% python3 -q
>>> import numpy as np
>>> np.set_printoptions(precision=2, suppress=True, linewidth=120, floatmode="fixed")
>>> def rd(a):
...     return np.round(a, 2) + 0
... 
>>> X = np.load("data.npy")
>>> X
array([[2, 2, 0],
       [1, 1, 1],
       [2, 0, 3]])
>>> x0 = np.array([1, 3, 9])
>>> h1 = np.maximum(X @ x0, 0)
>>> X.T @ h1
array([ 87,  29, 100])
>>> np.maximum(X @ (3 * x0), 0)
array([24, 39, 87])
>>> h1
array([ 8, 13, 29])
>>> np.flatnonzero(h1 > 1e-9)
array([0, 1, 2])
>>> np.maximum(X @ x0, 0) - np.maximum(-X @ x0, 0)
array([ 8, 13, 29])
>>> U, sigma, VT = np.linalg.svd(X, full_matrices=False)
>>> rd(sigma)
array([4.23, 2.44, 0.39])
>>> rd(VT @ VT.T)
array([[1.00, 0.00, 0.00],
       [0.00, 1.00, 0.00],
       [0.00, 0.00, 1.00]])
>>> rd(np.abs(VT[0]))
array([0.69, 0.32, 0.65])
>>> rd(np.cumsum(sigma ** 2) / np.sum(sigma ** 2))
array([0.75, 0.99, 1.00])
>>> x0 = np.array([1, 7, 1])
>>> rhs = X @ x0
>>> beta, lr = np.zeros(3), 1 / np.linalg.norm(X, 2) ** 2
>>> for i in range(40):
...     beta -= lr * X.T @ (X @ beta - rhs)
...     if i % 10 == 0: print(i, round(np.linalg.norm(X @ beta - rhs), 2))
... 
0 7.83
10 1.42
20 1.3
30 1.2
>>> rd(np.linalg.cond(X))
np.float64(10.91)
>>> rd(beta)
array([ 2.93,  5.26, -0.19])
>>> np.linalg.matrix_power(X, 2)
array([[ 6,  6,  2],
       [ 5,  3,  4],
       [10,  4,  9]])
>>> (X + X.T) / 2
array([[2.00, 1.50, 1.00],
       [1.50, 1.00, 0.50],
       [1.00, 0.50, 3.00]])
>>> X @ X
array([[ 6,  6,  2],
       [ 5,  3,  4],
       [10,  4,  9]])
>>> rd(np.sort(np.abs(np.linalg.eigvals(X))))
array([1.00, 1.00, 4.00])
>>> rd(np.linalg.det(X))
np.float64(4.0)
>>> np.allclose(X, X.T)
False
>>> np.trace(X)
np.int64(6)
>>> np.allclose(X @ X.T, X.T @ X)
False
>>> proj = np.triu(np.array([[-1, -1, 0], [1, -2, 1], [0, -1, 0]]), 1) + np.eye(3)
>>> other = proj @ X @ np.linalg.inv(proj)
>>> proj @ X - X @ proj
array([[-1.00,  1.00, -3.00],
       [ 2.00,  1.00,  2.00],
       [ 0.00,  2.00,  0.00]])
>>> rd(np.linalg.det(other))
np.float64(4.0)
>>> rd(np.poly(other))
array([ 1.00, -6.00,  9.00, -4.00])
>>> other
array([[ 1.00,  2.00, -3.00],
       [ 3.00,  4.00,  0.00],
       [ 2.00,  2.00,  1.00]])
